$ ipython --no-banner

In [1]: import numpy as np

In [2]: from numpy import linalg as LA

In [3]: np.set_printoptions(precision=4, suppress=True, linewidth=100, floatmode="fixed")

In [4]: m1 = np.load("out10.npy")

In [5]: m1
Out[5]: 
array([[  2,   9,  -1,   2,   2,   5,  -7,   2,   6,  -1],
       [ -5,  -8,  -6,   0,  -4,   8,  -2,   3,  -3,  -7],
       [  5,  -1, -18,   2,  -2,   6,   6,   1,  -2,   3],
       [  9,  -2,   3,  13,   3,   4,  -2,  -3,   9,  -6],
       [ -7,  -1,  -5,   1, -10,  -7,   9,  -2,  -9,  -1],
       [  2,   4,   8,   4,  -9, -13,  -3,  -1,   9,  -6],
       [ -4,  -2,   8,   2,  -3,   2,  -3,  -5,  -7,   9],
       [  0,   1,   1,  -2,  -3,   4,  -6,  -6,   6,  -7],
       [ -2,  -5,   7,   3,  -5,  -1,  -7,   4,  15,  -3],
       [  8,  -2,  -1,   8,  -7,   4,  -4,   4,  -8,  11]])

In [6]: def softmax(z):
   ...:     e = np.exp(z - z.max(axis=-1, keepdims=True))
   ...:     return e / e.sum(axis=-1, keepdims=True)
   ...: 

In [7]: np.round(softmax(10 * m1[6]), 4) + 0
Out[7]: array([0.0000, 0.0000, 0.0000, 0.0000, 0.0000, 0.0000, 0.0000, 0.0000, 0.0000, 1.0000])

In [8]: att = m1 @ m1.T / np.sqrt(10)

In [9]: np.round(softmax(att), 4) + 0
Out[9]: 
array([[1.0000, 0.0000, 0.0000, 0.0000, 0.0000, 0.0000, 0.0000, 0.0000, 0.0000, 0.0000],
       [0.0000, 1.0000, 0.0000, 0.0000, 0.0000, 0.0000, 0.0000, 0.0000, 0.0000, 0.0000],
       [0.0000, 0.0000, 1.0000, 0.0000, 0.0000, 0.0000, 0.0000, 0.0000, 0.0000, 0.0000],
       [0.0000, 0.0000, 0.0000, 1.0000, 0.0000, 0.0000, 0.0000, 0.0000, 0.0000, 0.0000],
       [0.0000, 0.0000, 0.0000, 0.0000, 1.0000, 0.0000, 0.0000, 0.0000, 0.0000, 0.0000],
       [0.0000, 0.0000, 0.0000, 0.0000, 0.0000, 1.0000, 0.0000, 0.0000, 0.0000, 0.0000],
       [0.0000, 0.0000, 0.0000, 0.0000, 0.0000, 0.0000, 1.0000, 0.0000, 0.0000, 0.0000],
       [0.0000, 0.0000, 0.0000, 0.0000, 0.0000, 0.0000, 0.0000, 1.0000, 0.0000, 0.0000],
       [0.0000, 0.0000, 0.0000, 0.0000, 0.0000, 0.0000, 0.0000, 0.0000, 1.0000, 0.0000],
       [0.0000, 0.0000, 0.0000, 0.0000, 0.0000, 0.0000, 0.0000, 0.0000, 0.0000, 1.0000]])

In [10]: softmax(att).round(6).argmax(axis=1)
Out[10]: array([0, 1, 2, 3, 4, 5, 6, 7, 8, 9])

In [11]: np.round(softmax(att + np.triu(np.full(att.shape, -np.inf), 1)), 4) + 0
Out[11]: 
array([[1.0000, 0.0000, 0.0000, 0.0000, 0.0000, 0.0000, 0.0000, 0.0000, 0.0000, 0.0000],
       [0.0000, 1.0000, 0.0000, 0.0000, 0.0000, 0.0000, 0.0000, 0.0000, 0.0000, 0.0000],
       [0.0000, 0.0000, 1.0000, 0.0000, 0.0000, 0.0000, 0.0000, 0.0000, 0.0000, 0.0000],
       [0.0000, 0.0000, 0.0000, 1.0000, 0.0000, 0.0000, 0.0000, 0.0000, 0.0000, 0.0000],
       [0.0000, 0.0000, 0.0000, 0.0000, 1.0000, 0.0000, 0.0000, 0.0000, 0.0000, 0.0000],
       [0.0000, 0.0000, 0.0000, 0.0000, 0.0000, 1.0000, 0.0000, 0.0000, 0.0000, 0.0000],
       [0.0000, 0.0000, 0.0000, 0.0000, 0.0000, 0.0000, 1.0000, 0.0000, 0.0000, 0.0000],
       [0.0000, 0.0000, 0.0000, 0.0000, 0.0000, 0.0000, 0.0000, 1.0000, 0.0000, 0.0000],
       [0.0000, 0.0000, 0.0000, 0.0000, 0.0000, 0.0000, 0.0000, 0.0000, 1.0000, 0.0000],
       [0.0000, 0.0000, 0.0000, 0.0000, 0.0000, 0.0000, 0.0000, 0.0000, 0.0000, 1.0000]])
